$ python -q
>>> import numpy as np
>>> np.set_printoptions(precision=1, suppress=True, linewidth=160)
>>> A = np.loadtxt("run5.csv", delimiter=",")
>>> A
array([[ 0.,  5.,  0.,  0.,  0.,  0.,  0.,  0.,  0.,  0.],
       [ 6., 11.,  2.,  0.,  0.,  0.,  5.,  0.,  3.,  0.],
       [ 0.,  0.,  0.,  0.,  0.,  0.,  0.,  0.,  0.,  0.],
       [ 0.,  0.,  0.,  0.,  0.,  0.,  0.,  0.,  0.,  0.],
       [12.,  8.,  6.,  4.,  2.,  6., 11.,  0.,  9.,  3.],
       [ 0.,  0.,  1.,  0.,  5.,  0.,  0.,  0.,  0.,  0.],
       [ 0.,  0.,  0.,  0.,  0.,  0.,  0.,  0.,  0.,  0.],
       [33., 11., 21., 15., 15., 24., 32.,  5., 30., 16.],
       [ 0.,  8.,  0.,  0.,  0.,  0.,  0.,  0.,  0.,  0.],
       [ 0.,  0.,  2.,  0.,  8.,  0.,  0.,  0.,  0.,  0.],
       [ 0.,  0.,  0.,  0.,  0.,  0.,  0.,  0.,  0.,  0.],
       [ 0.,  2.,  0.,  0.,  0.,  0.,  0.,  0.,  0.,  0.],
       [ 6.,  0.,  2.,  5.,  8.,  0.,  5.,  2.,  3.,  0.],
       [21., 11., 13.,  7.,  7., 12., 20.,  1., 18.,  8.],
       [ 9.,  5.,  7.,  0.,  5.,  0.,  8.,  0.,  6.,  0.],
       [15., 11., 11.,  0.,  5.,  0., 14.,  0., 12.,  0.],
       [21.,  8., 13.,  8.,  9., 12., 20.,  2., 18.,  7.],
       [ 3.,  0.,  0.,  8.,  1.,  6.,  2.,  0.,  0.,  0.]])
>>> C2 = A.T @ A
>>> np.diag(C2)
array([2502.,  730.,  998.,  443.,  563.,  936., 2259.,   34., 1827.,  378.])
>>> np.allclose(C2, C2.T)
True
>>> np.trace(C2), (A ** 2).sum()
(np.float64(10670.0), np.float64(10670.0))
>>> x0 = np.array([-1, 0, -3, 3, 2, 0, -1, 1, -2, -2])
>>> A @ np.ones(10)
array([  5.,  27.,   0.,   0.,  61.,   6.,   0., 202.,   8.,  10.,   0.,   2.,  31., 118.,  40.,  68., 118.,  20.])
>>> (A @ x0).argmax()
np.int64(17)
>>> A @ (2 * x0)
array([   0.,  -46.,    0.,    0.,  -98.,   14.,    0., -280.,    0.,   20.,    0.,    0.,   20., -192.,  -80., -152., -172.,   42.])
>>> np.linalg.norm(A @ x0) <= np.linalg.norm(A, 2) * np.linalg.norm(x0) + 1e-9
np.True_
>>> A @ x0
array([   0.,  -23.,    0.,    0.,  -49.,    7.,    0., -140.,    0.,   10.,    0.,    0.,   10.,  -96.,  -40.,  -76.,  -86.,   21.])
>>> m1 = np.load("sample19.npy")
>>> m1
array([[3., 1., 0., 0., 0., 0., 0., 0., 0., 0., 0.],
       [0., 3., 1., 0., 0., 0., 0., 0., 0., 0., 0.],
       [0., 0., 3., 1., 0., 0., 0., 0., 0., 0., 0.],
       [0., 0., 0., 3., 1., 0., 0., 0., 0., 0., 0.],
       [0., 0., 0., 0., 3., 1., 0., 0., 0., 0., 0.],
       [0., 0., 0., 0., 0., 3., 1., 0., 0., 0., 0.],
       [0., 0., 0., 0., 0., 0., 3., 1., 0., 0., 0.],
       [0., 0., 0., 0., 0., 0., 0., 3., 1., 0., 0.],
       [0., 0., 0., 0., 0., 0., 0., 0., 3., 1., 0.],
       [0., 0., 0., 0., 0., 0., 0., 0., 0., 3., 1.],
       [0., 0., 0., 0., 0., 0., 0., 0., 0., 0., 3.]])
>>> x0 = np.array([3, -1, -5, 0, -4, -1, 2, -1, 0, -4, 2])
>>> y = m1 @ x0
>>> coef, lr = np.zeros(11), 1 / np.linalg.norm(m1, 2) ** 2
>>> for i in range(20):
...     coef -= lr * m1.T @ (m1 @ coef - y)
...     if i % 5 == 0: print(i, round(np.linalg.norm(m1 @ coef - y), 1))
... 
0 10.5
5 1.2
10 0.2
15 0.0
>>> coef.round(1) + 0
array([ 3., -1., -5.,  0., -4., -1.,  2., -1.,  0., -4.,  2.])
>>> rng = np.random.default_rng(220)
>>> mat = rng.normal(size=(24, 10)) + 20 * np.array([1, -1, 1, -1, 3, -1, 2, 0, 2, -2])
>>> mat
array([[ 19.7, -20.5,  20.3, -20.2,  61.8, -19.8,  41.4,   1.1,  37.2, -39.7],
       [ 20.8, -19.9,  21.6, -19.1,  60.4, -18.3,  39. ,  -1.9,  39.1, -38.8],
       [ 20. , -18. ,  20. , -20.6,  60.9, -21.6,  38.8,   0.5,  39. , -40.3],
       [ 20.1, -19.6,  20.9, -20.4,  62. , -19.1,  39. ,   1. ,  40.6, -39.5],
       [ 21.3, -19.1,  19.9, -18.6,  59.8, -22.7,  39.9,   0.2,  41. , -39.7],
       [ 19.2, -17.3,  19. , -20.1,  59.4, -19.9,  40.8,   0.9,  38.5, -38.9],
       [ 19.7, -19.4,  21.1, -19.2,  59.6, -19.2,  41.6,   1. ,  38.7, -40.7],
       [ 19.2, -19.5,  20.7, -17.6,  61.8, -20.6,  38.6,  -0.7,  40.4, -41. ],
       [ 20. , -20.1,  20.2, -20.2,  60.8, -18.5,  41.8,  -0.5,  40.7, -38.2],
       [ 22. , -19.8,  19.4, -19.5,  59.1, -20.9,  40.5,  -0.9,  40.2, -41.2],
       [ 20.2, -21.4,  18.4, -19.1,  59.7, -18.7,  39.8,  -0.4,  40.3, -39.5],
       [ 21.5, -20.7,  19.4, -19.5,  58.9, -18.7,  39.6,   0.7,  40.7, -38.8],
       [ 18.7, -19.6,  21.8, -20.4,  59.5, -20.5,  41.1,  -0.1,  38.9, -41.4],
       [ 20.6, -18.5,  18.9, -19.8,  60. , -20.4,  40.4,  -0.9,  39.1, -39.4],
       [ 17.5, -18.5,  20.1, -20.8,  58.7, -19.3,  39.6,   1.5,  39.9, -39.4],
       [ 18.2, -19.1,  20.3, -20.7,  60.3, -20.6,  40.5,  -1.3,  40.8, -40.8],
       [ 19.9, -20.6,  20.8, -19.5,  61.2, -19.4,  40.4,  -1.2,  39.4, -39.7],
       [ 20.1, -19. ,  18.9, -19.8,  61.4, -19.6,  37.9,   0.1,  38.1, -40.2],
       [ 21.4, -19.7,  20.8, -18.6,  60.2, -20.1,  41.5,  -1.2,  41.9, -40.7],
       [ 19.8, -20. ,  20.2, -20.5,  60.5, -20.2,  41.4,  -1.1,  39.6, -40.3],
       [ 22.8, -20.5,  20.3, -21.7,  60.5, -19.2,  41.1,   1.9,  39.9, -39.8],
       [ 22.9, -20. ,  19.4, -19.9,  60.1, -20.1,  40.5,  -0.4,  37.4, -39.9],
       [ 20.2, -20.4,  20.2, -20.1,  58. , -18.9,  40. ,   0.4,  39. , -40.6],
       [ 20.7, -19.7,  20.7, -18.6,  61. , -18.4,  40.4,   1.5,  38.5, -39.4]])
>>> C2 = np.cov(mat, rowvar=False)
>>> np.argwhere(np.triu(np.abs(np.corrcoef(mat.T)) > 0.8, 1))
array([], shape=(0, 2), dtype=int64)
>>> np.round(np.median(mat, axis=0), 1) + 0
array([ 20.1, -19.7,  20.2, -19.9,  60.3, -19.7,  40.4,   0. ,  39.5, -39.8])
>>> mat.std(axis=0)
array([1.3, 0.9, 0.8, 0.9, 1. , 1. , 1. , 1. , 1.1, 0.8])
>>> C2.shape
(10, 10)
>>> x0 = np.array([1, 3, 2, 0, 3, -1, -2, -1, -2, 0])
>>> y = mat @ x0
>>> np.round(np.linalg.solve(mat.T @ mat, mat.T @ y), 1) + 0
array([ 1.,  3.,  2.,  0.,  3., -1., -2., -1., -2.,  0.])
>>> np.round(np.linalg.pinv(mat) @ mat, 1) + 0
array([[1., 0., 0., 0., 0., 0., 0., 0., 0., 0.],
       [0., 1., 0., 0., 0., 0., 0., 0., 0., 0.],
       [0., 0., 1., 0., 0., 0., 0., 0., 0., 0.],
       [0., 0., 0., 1., 0., 0., 0., 0., 0., 0.],
       [0., 0., 0., 0., 1., 0., 0., 0., 0., 0.],
       [0., 0., 0., 0., 0., 1., 0., 0., 0., 0.],
       [0., 0., 0., 0., 0., 0., 1., 0., 0., 0.],
       [0., 0., 0., 0., 0., 0., 0., 1., 0., 0.],
       [0., 0., 0., 0., 0., 0., 0., 0., 1., 0.],
       [0., 0., 0., 0., 0., 0., 0., 0., 0., 1.]])
>>> np.round(np.linalg.lstsq(mat, y)[0], 1) + 0
array([ 1.,  3.,  2.,  0.,  3., -1., -2., -1., -2.,  0.])
>>> y = y + 0.3 * rng.normal(size=24)
>>> y
array([46.1, 49.8, 54.2, 47.7, 43.6, 43.7, 40. , 50.9, 36.6, 39.6, 30.6, 32.3, 42.7, 44.7, 36.9, 41.7, 44.7, 52.7, 38.9, 40.6, 38.7, 47. , 34. , 44.7])
>>> coef, *_ = np.linalg.lstsq(mat, y)
>>> coef.round()
array([ 1.,  3.,  2., -0.,  3., -1., -2., -1., -2.,  0.])
>>> [round(float(np.linalg.norm(np.linalg.solve(mat.T @ mat + lam * np.eye(10), mat.T @ y))), 2) for lam in (0, 1, 10, 100)]
[5.77, 5.49, 4.02, 1.31]
>>> out = np.c_[mat[:, :5] @ np.array([[4, 5, 3, 0, 2],
...     [3, 0, 1, 4, 3],
...     [3, 1, 1, 1, 4],
...     [1, 2, 5, 3, 4],
...     [0, 4, 3, 2, 2]]), np.array([3, 2, 1, 2, 0, 1, 2, 3, 3, 1, 1, 1, 0, 3, 0, 2, 0, 2, 3, 2, 2, 3, 2, 1])]
>>> out.round(1) + 0
array([[ 58.1, 325.8, 143.5,   1.6, 102.2,   3. ],
       [ 69.3, 328.9, 149.9,   5.7, 112.8,   2. ],
       [ 65.4, 322.3, 141.5,   8.1, 105.3,   1. ],
       [ 63.9, 328.7, 145.8,   5.4, 107.6,   2. ],
       [ 68.7, 328.2, 150.9,   7. , 109.8,   0. ],
       [ 61.6, 312.1, 136.8,   8.3, 100.7,   1. ],
       [ 64.6, 319.7, 143.7,   5.1, 107.9,   2. ],
       [ 62.8, 328.7, 156.2,  13.4, 115.9,   3. ],
       [ 60.1, 322.9, 141.4,   0.6, 101.2,   3. ],
       [ 67.4, 327. , 145.5,   0. , 102.4,   1. ],
       [ 52.5, 319.8, 140.9,  -5.3,  92.6,   1. ],
       [ 62.7, 323.7, 142.6,  -4. ,  98.5,   1. ],
       [ 60.7, 312.4, 134.7,   1.1, 102.9,   0. ],
       [ 63.8, 322.3, 143.3,   5.7, 102.3,   3. ],
       [ 54. , 300.8, 126.2,   1.3,  94.3,   0. ],
       [ 55.9, 311.4, 133.3,   2.6,  98.3,   2. ],
       [ 60.7, 326.4, 146. ,   2.2, 105.5,   0. ],
       [ 60.3, 325.1, 145.1,   6.3, 102.3,   2. ],
       [ 70.2, 331.5, 152.8,   6.5, 112.8,   3. ],
       [ 59.1, 319.9, 138.4,  -0.3,  99.3,   2. ],
       [ 68.8, 332.6, 140.9,  -5.9,  99.4,   2. ],
       [ 70.1, 334.6, 149. ,   0.1, 104.2,   3. ],
       [ 60.3, 313. , 134. ,  -5.6,  95.8,   2. ],
       [ 67. , 330.7, 153. ,   8. , 112.7,   1. ]])
>>> np.round(np.linalg.lstsq(mat, out[:, 0])[0], 1) + 0
array([4., 3., 3., 1., 0., 0., 0., 0., 0., 0.])
>>> np.linalg.norm(np.linalg.qr(mat)[0].T @ out, axis=0) ** 2 / ((out ** 2).sum(axis=0) + 1e-12)
array([1. , 1. , 1. , 1. , 1. , 0.8])
